% ipython --no-banner

In [1]: import numpy as np

In [2]: np.set_printoptions(precision=4, suppress=True, linewidth=160)

In [3]: tidy = lambda a: np.round(a, 4) + 0

In [4]: A = np.load("case7.npy")

In [5]: print(A)
[[-0.7     0.3     2.4422 -0.6    -0.6    -0.9     0.6   ]
 [-0.2     2.5    -3.9669 -0.9    -0.9     0.4    -1.    ]
 [ 0.2     0.9    -7.1637 -1.3     0.5     1.6    -1.8   ]
 [-0.4     0.      5.2046 -0.3    -0.2     1.7     1.3   ]
 [ 0.4     1.4     1.2166  0.6    -1.4     0.      0.3   ]
 [ 0.6     0.2     5.2307  1.3    -0.3    -0.4     1.3   ]
 [ 0.     -0.5    -0.5957 -1.7     0.5     0.3    -0.2   ]
 [ 0.8     0.4    -2.3732 -1.     -0.7     0.7    -0.6   ]
 [-0.6     1.2     5.5861  0.5     0.9    -1.      1.4   ]
 [-0.1     0.4     7.2614  0.1     0.5     1.2     1.8   ]
 [-0.6    -1.7    -4.3712  1.2     0.      0.6    -1.1   ]
 [ 1.9    -0.3     7.2031 -0.9    -1.2     0.3     1.8   ]
 [ 0.4    -1.3     5.1559  0.4    -0.6     1.6     1.3   ]
 [-1.3     0.4    -1.9901 -0.9    -0.2     2.     -0.5   ]
 [-0.2    -0.4     2.321  -0.2    -1.1    -0.9     0.6   ]
 [-1.1    -1.6     0.0279  1.6    -0.3     1.8     0.    ]]

In [6]: Xc = (A - A.mean(axis=0)) / A.std(axis=0)

In [7]: print(np.argwhere(np.abs(Xc) > 2))
[[ 1  1]
 [11  0]]

In [8]: print(tidy(Xc.std(axis=0)))
[1. 1. 1. 1. 1. 1. 1.]

In [9]: coef = np.linalg.lstsq(np.delete(Xc, 1, axis=1), Xc[:, 1])[0]

In [10]: print(tidy(coef))
[ -0.0268 -10.7796  -0.4255   0.0275  -0.3196  10.6992]

In [11]: print(np.abs(coef).argmax())
1

In [12]: idx = A[:, 3] > np.median(A[:, 3])

In [13]: u = A[idx].mean(axis=0) - A[~idx].mean(axis=0)

In [14]: print(idx.astype(int))
[0 0 0 0 1 1 0 0 1 1 1 0 1 0 1 1]

In [15]: print(((A - A.mean(axis=0)) @ u > 0).astype(int))
[1 0 0 1 1 1 0 0 1 1 0 1 1 0 1 0]

In [16]: print((((A - A.mean(axis=0)) @ u > 0) == idx).mean())
0.6875

In [17]: print(np.argsort(-np.abs(u).round(6), kind="stable"))
[2 3 6 1 5 0 4]

In [18]: proj = A @ np.linalg.solve(A.T @ A, A.T)

In [19]: print(tidy(np.linalg.eigvalsh(proj)))
[0. 0. 0. 0. 0. 0. 0. 0. 0. 1. 1. 1. 1. 1. 1. 1.]

In [20]: x0 = np.array([-2, -2, -1, 0, -1, -1, 3])

In [21]: h = np.maximum(A @ x0, 0)

In [22]: print(tidy(np.maximum(A @ (3 * x0), 0)))
[ 4.9734  0.      0.      0.      0.      0.      0.5871  0.      0.      0.     15.2136  0.      0.      1.4703  8.037  11.6163]

In [23]: print(tidy(np.abs(np.linalg.svd(A)[2][-1])))
[0.0007 0.0002 0.2424 0.006  0.0044 0.0029 0.9702]

In [24]: print(round(np.log10(np.linalg.cond(A))))
3

In [25]: print(tidy(np.linalg.norm(A, 2) / np.linalg.norm(A)))
0.9123

In [26]: print(np.linalg.cond(A) > 100)
True

In [27]: print(np.argsort(-np.linalg.norm(A, axis=0).round(6), kind="stable")[:3])
[2 5 6]

In [28]: M = np.array([[1, 3, 1, 2, -2, 0, -2],
    ...:     [0, 3, 3, 3, -2, 1, 1],
    ...:     [0, 0, 3, -3, 2, -3, -2],
    ...:     [0, 0, 0, -3, -3, -2, -1],
    ...:     [0, 0, 0, 0, -1, 0, 2],
    ...:     [0, 0, 0, 0, 0, -3, 1],
    ...:     [0, 0, 0, 0, 0, 0, 0]])

In [29]: left, sig, VT = np.linalg.svd(M, full_matrices=False)

In [30]: print(tidy(np.abs(VT[0])))
[0.0554 0.4248 0.0997 0.697  0.324  0.4367 0.1582]

In [31]: print(tidy(sig / sig[0]))
[1.     0.8042 0.5618 0.4517 0.3084 0.0643 0.    ]

In [32]: print(tidy(left.T @ left))
[[1. 0. 0. 0. 0. 0. 0.]
 [0. 1. 0. 0. 0. 0. 0.]
 [0. 0. 1. 0. 0. 0. 0.]
 [0. 0. 0. 1. 0. 0. 0.]
 [0. 0. 0. 0. 1. 0. 0.]
 [0. 0. 0. 0. 0. 1. 0.]
 [0. 0. 0. 0. 0. 0. 1.]]

In [33]: print(np.abs(left[:, 0]).round(6).argmax())
1

In [34]: print(tidy(VT @ VT.T))
[[1. 0. 0. 0. 0. 0. 0.]
 [0. 1. 0. 0. 0. 0. 0.]
 [0. 0. 1. 0. 0. 0. 0.]
 [0. 0. 0. 1. 0. 0. 0.]
 [0. 0. 0. 0. 1. 0. 0.]
 [0. 0. 0. 0. 0. 1. 0.]
 [0. 0. 0. 0. 0. 0. 1.]]

In [35]: print(tidy(sig))
[7.5456 6.0682 4.2393 3.4086 2.327  0.4853 0.    ]

In [36]: left, sig, VT = np.linalg.svd(M)

In [37]: V = VT[:(sig > 1e-8).sum()]

In [38]: rng = np.random.default_rng(9029)

In [39]: x0 = M[4] + -1 * M[2] + rng.integers(2) * np.eye(7)[0]

In [40]: print(x0)
[ 1.  0. -3.  3. -3.  3.  4.]

In [41]: print(np.linalg.matrix_rank(np.vstack([M, x0])))
7

In [42]: print(tidy(np.linalg.norm(x0 - V.T @ V @ x0)))
0.542

In [43]: theta = np.radians(30)

In [44]: r_ = np.eye(7)

In [45]: r_[0, 0] = r_[2, 2] = np.cos(theta)

In [46]: r_[0, 2], r_[2, 0] = -np.sin(theta), np.sin(theta)

In [47]: print(tidy(r_))
[[ 0.866  0.    -0.5    0.     0.     0.     0.   ]
 [ 0.     1.     0.     0.     0.     0.     0.   ]
 [ 0.5    0.     0.866  0.     0.     0.     0.   ]
 [ 0.     0.     0.     1.     0.     0.     0.   ]
 [ 0.     0.     0.     0.     1.     0.     0.   ]
 [ 0.     0.     0.     0.     0.     1.     0.   ]
 [ 0.     0.     0.     0.     0.     0.     1.   ]]

In [48]: A2 = M @ r_.T

In [49]: print(np.allclose(np.linalg.norm(M, axis=1), np.linalg.norm(A2, axis=1)))
True

In [50]: print(tidy(np.linalg.svd(M, compute_uv=False)), tidy(np.linalg.svd(A2, compute_uv=False)))
[7.5456 6.0682 4.2393 3.4086 2.327  0.4853 0.    ] [7.5456 6.0682 4.2393 3.4086 2.327  0.4853 0.    ]
